>>> import numpy as np
>>> from numpy import linalg as LA
>>> np.set_printoptions(precision=1, suppress=True, linewidth=140, legacy="1.25")
>>> rd = lambda a: np.round(a, 1) + 0
>>> m1 = np.load("case10.npy")
>>> m1
array([[-2, -4, -6, -4],
       [-2, -3, -5, -2],
       [-1, -3, -4, -4],
       [-2, -3, -5, -2]])
>>> # row 3 repeats row 1
>>> r = LA.matrix_rank(m1)
>>> r
2
>>> N = LA.svd(m1)[2][r:].T
>>> N.shape
(4, 2)
>>> rd(m1 @ N)
array([[0., 0.],
       [0., 0.],
       [0., 0.],
       [0., 0.]])
>>> LA.matrix_rank(m1.T @ m1), LA.matrix_rank(m1 @ m1.T)
(2, 2)
>>> [int(LA.matrix_rank(m1[:, :j + 1])) for j in range(4)]
[1, 2, 2, 2]
>>> np.allclose(m1 @ N, 0)
True
>>> [round(float(x), 1) for x in LA.svd(m1, compute_uv=False)[:3]]
[13.9, 2.0, 0.0]
>>> LA.matrix_rank(m1, rtol=0.1)
2
>>> np.allclose(m1 @ m1.T, m1.T @ m1)
False
>>> (m1 - m1.T) / 2
array([[ 0. , -1. , -2.5, -1. ],
       [ 1. ,  0. , -1. ,  0.5],
       [ 2.5,  1. ,  0. ,  0.5],
       [ 1. , -0.5, -0.5,  0. ]])
>>> rd(np.sort(np.abs(LA.eigvals(m1))))
array([ 0. ,  0. ,  1.5, 12.5])
>>> rd(LA.det(m1))
0.0
>>> np.allclose(m1, m1.T)
False
>>> m1 @ m1
array([[26, 50, 76, 48],
       [19, 38, 57, 38],
       [20, 37, 57, 34],
       [19, 38, 57, 38]])
>>> LA.matrix_power(m1, 2)
array([[26, 50, 76, 48],
       [19, 38, 57, 38],
       [20, 37, 57, 34],
       [19, 38, 57, 38]])
>>> np.trace(m1)
-11
>>> (m1 + m1.T) / 2
array([[-2. , -3. , -3.5, -3. ],
       [-3. , -3. , -4. , -2.5],
       [-3.5, -4. , -4. , -4.5],
       [-3. , -2.5, -4.5, -2. ]])
>>> Uu, sig, Vt = LA.svd(m1)
>>> vecs = Vt[:(sig > 1e-8).sum()]
>>> rng = np.random.default_rng(84620)
>>> x = m1[3] + -1 * m1[0] + rng.integers(2) * np.eye(4)[1]
>>> x
array([0., 2., 1., 2.])
>>> rd(LA.norm(x - vecs.T @ vecs @ x))
0.9
>>> LA.matrix_rank(np.vstack([m1, x]))
3
>>> M2 = np.array([[1, 1], [1, -1]])
>>> data = np.kron(M2, np.kron(M2, M2))[rng.permutation(8)][:6]
>>> data
array([[ 1,  1,  1,  1, -1, -1, -1, -1],
       [ 1, -1,  1, -1,  1, -1,  1, -1],
       [ 1, -1, -1,  1,  1, -1, -1,  1],
       [ 1,  1,  1,  1,  1,  1,  1,  1],
       [ 1,  1, -1, -1, -1, -1,  1,  1],
       [ 1, -1,  1, -1, -1,  1, -1,  1]])
>>> x = np.array([3, 1, 1, 1, 2, 0, 0, 2])
>>> LA.norm(data @ x) <= LA.norm(data, 2) * LA.norm(x) + 1e-9
True
>>> data @ np.ones(8)
array([0., 0., 0., 8., 0., 0.])
>>> data @ x
array([ 2,  2,  6, 10,  2,  2])
>>> W = np.array([[-3, 0, -3],
...     [-3, 7, -5],
...     [7, -7, 4],
...     [-5, -1, -4],
...     [5, 1, 3],
...     [2, 5, 9],
...     [9, 4, 9],
...     [3, -5, 8]])
>>> beta = np.array([0, 3, 3])
>>> hid = np.maximum(data @ W + beta, 0)
>>> LA.matrix_rank(hid)
3
>>> rd((hid > 0).mean(axis=0))
array([0.5, 0.3, 0.5])
>>> basis = np.array([[3, 2], [0, 4], [-3, 0]])
>>> W @ basis
array([[  0,  -6],
       [  6,  22],
       [  9, -14],
       [ -3, -14],
       [  6,  14],
       [-21,  24],
       [  0,  34],
       [-15, -14]])
>>> mat = np.load("run19.npy")
>>> rd(mat)
array([[-0.1,  0.9, -0.3,  0.1, -0.4],
       [-0.5,  0.1, -0.3, -0.3,  0.7],
       [ 0. , -0.2, -0.6,  0.8,  0.2],
       [ 0.6,  0.4,  0.3,  0.1,  0.6],
       [-0.6,  0.1,  0.7,  0.5,  0.1]])
>>> # orthonormal columns
>>> q, Rm = LA.qr(mat)
>>> rd(abs(Rm[0, 0])), rd(LA.norm(mat[:, 0]))
(1.0, 1.0)
>>> rd(Rm)
array([[1., 0., 0., 0., 0.],
       [0., 1., 0., 0., 0.],
       [0., 0., 1., 0., 0.],
       [0., 0., 0., 1., 0.],
       [0., 0., 0., 0., 1.]])
>>> rd(np.abs(np.diag(Rm)))
array([1., 1., 1., 1., 1.])
>>> np.trace(q @ q.T)
5.0
>>> q.shape, Rm.shape
((5, 5), (5, 5))
>>> J = np.loadtxt("layer10.csv", delimiter=",")
>>> J
array([[ 5.,  5.,  5.,  5.,  5.,  5.,  5.,  5.],
       [ 5., 10., 10., 10., 10., 10., 10., 10.],
       [ 5., 10., 15., 15., 15., 15., 15., 15.],
       [ 5., 10., 15., 20., 20., 20., 20., 20.],
       [ 5., 10., 15., 20., 25., 25., 25., 25.],
       [ 5., 10., 15., 20., 25., 30., 30., 30.],
       [ 5., 10., 15., 20., 25., 30., 35., 35.],
       [ 5., 10., 15., 20., 25., 30., 35., 40.]])
>>> # symmetric
>>> w, vecs = LA.eigh(J)
>>> x = np.array([2, -4, 5, -4, 2, -5, 2, 3])
>>> x @ J @ x
265.0
>>> rd(vecs * np.maximum(w, 0) @ vecs.T)
array([[ 5.,  5.,  5.,  5.,  5.,  5.,  5.,  5.],
       [ 5., 10., 10., 10., 10., 10., 10., 10.],
       [ 5., 10., 15., 15., 15., 15., 15., 15.],
       [ 5., 10., 15., 20., 20., 20., 20., 20.],
       [ 5., 10., 15., 20., 25., 25., 25., 25.],
       [ 5., 10., 15., 20., 25., 30., 30., 30.],
       [ 5., 10., 15., 20., 25., 30., 35., 35.],
       [ 5., 10., 15., 20., 25., 30., 35., 40.]])
>>> rd(LA.eigvalsh(J[1:, 1:]))
array([  1.3,   1.5,   2. ,   3. ,   5.7,  15.8, 145.7])
>>> K = np.load("dump.npy")
>>> K
array([[ 0,  0,  0,  0,  0,  0,  0],
       [ 0,  0,  0,  1,  0,  0,  0],
       [ 0,  0,  0,  0,  0,  0, -2],
       [ 0,  0,  1,  0,  0,  0,  0],
       [ 0, -2,  0,  0,  0,  0,  0],
       [-2,  0,  0,  0,  0,  0,  0],
       [ 0,  0,  0,  0,  0,  2,  0]])
>>> # null space of dimension 1
>>> [round(float(x), 1) for x in LA.svd(K, compute_uv=False)[:3]]
[2.0, 2.0, 2.0]
>>> rd(LA.norm(K, 2) / LA.norm(K))
0.5
>>> r0 = np.array([2, 0, 1, 0, 0, 2, 1, 1]) + 0.5
>>> W0 = np.eye(8) - 2 * np.outer(r0, r0) / (r0 @ r0)
>>> rd(W0)
array([[ 0.4, -0.1, -0.4, -0.1, -0.1, -0.6, -0.4, -0.4],
       [-0.1,  1. , -0.1,  0. ,  0. , -0.1, -0.1, -0.1],
       [-0.4, -0.1,  0.8, -0.1, -0.1, -0.4, -0.2, -0.2],
       [-0.1,  0. , -0.1,  1. ,  0. , -0.1, -0.1, -0.1],
       [-0.1,  0. , -0.1,  0. ,  1. , -0.1, -0.1, -0.1],
       [-0.6, -0.1, -0.4, -0.1, -0.1,  0.4, -0.4, -0.4],
       [-0.4, -0.1, -0.2, -0.1, -0.1, -0.4,  0.8, -0.2],
       [-0.4, -0.1, -0.2, -0.1, -0.1, -0.4, -0.2,  0.8]])
>>> # symmetric, so the eigenvalues are real
>>> x = np.array([3, 0, 2, -1, 4, 0, 2, -4])
>>> rd(np.sort(np.abs(np.degrees(np.angle(LA.eigvals(W0))))))
array([  0.,   0.,   0.,   0.,   0.,   0.,   0., 180.])
>>> rd(LA.det(W0))
-1.0
>>> rd(LA.norm(x)), rd(LA.norm(W0 @ x))
(7.1, 7.1)
>>> rd(LA.inv(W0))
array([[ 0.4, -0.1, -0.4, -0.1, -0.1, -0.6, -0.4, -0.4],
       [-0.1,  1. , -0.1,  0. ,  0. , -0.1, -0.1, -0.1],
       [-0.4, -0.1,  0.8, -0.1, -0.1, -0.4, -0.2, -0.2],
       [-0.1,  0. , -0.1,  1. ,  0. , -0.1, -0.1, -0.1],
       [-0.1,  0. , -0.1,  0. ,  1. , -0.1, -0.1, -0.1],
       [-0.6, -0.1, -0.4, -0.1, -0.1,  0.4, -0.4, -0.4],
       [-0.4, -0.1, -0.2, -0.1, -0.1, -0.4,  0.8, -0.2],
       [-0.4, -0.1, -0.2, -0.1, -0.1, -0.4, -0.2,  0.8]])
>>> A = np.load("mat.npy")
>>> A
array([[-0.4,  0.3,  0.7,  0.8, -0.2],
       [-1. , -1. , -1. , -1. , -0.9],
       [-0.2, -0.4, -1. , -0.9, -0.9],
       [ 1. ,  1. ,  0.7,  1. ,  1. ],
       [ 1. ,  0.3,  1. , -0.7, -1. ],
       [-1. , -1. , -1. , -0.9, -1. ],
       [-0.9, -1. , -0.9, -1. , -1. ],
       [-0.1, -0.5,  1. ,  0.9,  0.8],
       [ 0.1,  0.7, -0.3,  0.8,  0.9],
       [ 1. , -0.5,  1. , -0.5, -1. ],
       [ 0.9, -0.6,  0.9, -0.6, -0.5],
       [-1. , -0.8,  0.6, -0.4, -0.8],
       [-0.3, -0.6, -0.3, -0.8, -0.2],
       [ 1. , -0.1,  0.9, -0.3, -0.4]])
>>> cen = (A - A.mean(axis=0)) / A.std(axis=0)
>>> np.argwhere(np.abs(cen) > 2)
array([[3, 1]])
>>> beta = LA.lstsq(np.delete(cen, 3, axis=1), cen[:, 3])[0]
>>> rd(beta)
array([-0.4,  0.4,  0.5,  0.6])
>>> x = np.array([-2, 0, -1, -1, 2])
>>> rhs = A @ x
>>> rd(LA.lstsq(A, rhs)[0])
array([-2.,  0., -1., -1.,  2.])
>>> rd(LA.pinv(A) @ A)
array([[1., 0., 0., 0., 0.],
       [0., 1., 0., 0., 0.],
       [0., 0., 1., 0., 0.],
       [0., 0., 0., 1., 0.],
       [0., 0., 0., 0., 1.]])
>>> rhs = rhs + 0.1 * rng.normal(size=14)
>>> rd(rhs)
array([-1.1,  2.2,  0.5, -1.9, -4.3,  1.9,  1.7, -0.2,  0.9, -4.5, -2.8,  0.2,  1.3, -3.4])
>>> beta, *_ = LA.lstsq(A, rhs)
>>> rd(A.T @ (rhs - A @ beta))
array([0., 0., 0., 0., 0.])
>>> beta.round()
array([-2., -0., -1., -1.,  2.])
>>> rd(LA.norm(rhs - A @ beta))
0.3
>>> rd(LA.norm(A, axis=0))
array([3. , 2.6, 3.2, 2.9, 3. ])
>>> rd(LA.norm(A, axis=1))
array([1.2, 2.2, 1.7, 2.1, 1.9, 2.2, 2.1, 1.6, 1.4, 1.9, 1.6, 1.7, 1.1, 1.4])
>>> rd(LA.norm(A, 2))
5.1
>>> E = np.load("data.npy")
>>> E
array([[5., 1., 0.],
       [0., 5., 1.],
       [0., 0., 5.]])
>>> # triangular, det is the product of the diagonal
>>> w, vecs = LA.eig(E)
>>> E @ vecs[:, 0] - w[0] * vecs[:, 0]
array([0., 0., 0.])
>>> rd(np.sort(LA.eigvals(E @ E)))
array([25., 25., 25.])
>>> rd(np.sort(LA.eigvals(LA.inv(E))))
array([0.2, 0.2, 0.2])
>>> w
array([5., 5., 5.])
